$ python3 -q
>>> import numpy as np
>>> import numpy.linalg as la
>>> np.set_printoptions(precision=1, suppress=True, linewidth=100)
>>> feats = np.load("mat.npy")
>>> print(feats)
[[ -5   5   2   0  25]
 [  5  -5   4  -4 -25]
 [ -3   4  -2   3  20]
 [  5   3   4   4  15]]
>>> u = np.array([2, -1])
>>> print(np.polyval(u, feats[2]))
[-7  7 -5  5 39]
>>> print(np.convolve(feats[2], u))
[ -6  11  -8   8  37 -20]
>>> print(np.correlate(feats[2], feats[3], "full"))
[-45  48 -26  44 301 106  79  75 100]
>>> print(np.cross(feats[2, :3], feats[3, :3]))
[ 22   2 -29]
>>> x0 = np.array([-3, 1, 2, 2, 1])
>>> a = np.maximum(feats @ x0, 0)
>>> print(np.flatnonzero(a > 1e-9))
[0 2 3]
>>> print(feats * (a > 1e-9)[:, None])
[[-5  5  2  0 25]
 [ 0  0  0  0  0]
 [-3  4 -2  3 20]
 [ 5  3  4  4 15]]
>>> print(np.maximum(feats @ (3 * x0), 0))
[147   0 105  57]
>>> print(feats.T @ a)
[-255  442  104  181 2210]
>>> U, s, VT = la.svd(feats)
>>> print(s)
[44.8  9.1  5.1  0.1]
>>> print(np.argmax(s[:-1] / (s[1:] + 1e-6)) + 1)
3
>>> B = U[:, :3] @ np.diag(s[:3]) @ VT[:3]
>>> print(round(la.norm(feats - B, 2), 1), round(s[3], 1))
0.1 0.1
>>> print(B.round(1) + 0)
[[ -5.   5.   2.   0.  25.]
 [  5.  -5.   4.  -4. -25.]
 [ -3.   4.  -2.   3.  20.]
 [  5.   3.   4.   4.  15.]]
>>> rk = la.matrix_rank(B)
>>> print(rk)
3
>>> ns = la.svd(B)[2][rk:].T
>>> print(la.matrix_rank(B.T @ B), la.matrix_rank(B @ B.T))
3 3
>>> print([int(la.matrix_rank(np.delete(B, i, axis=0))) for i in range(4)])
[3, 3, 3, 3]
>>> print(ns.shape)
(5, 2)
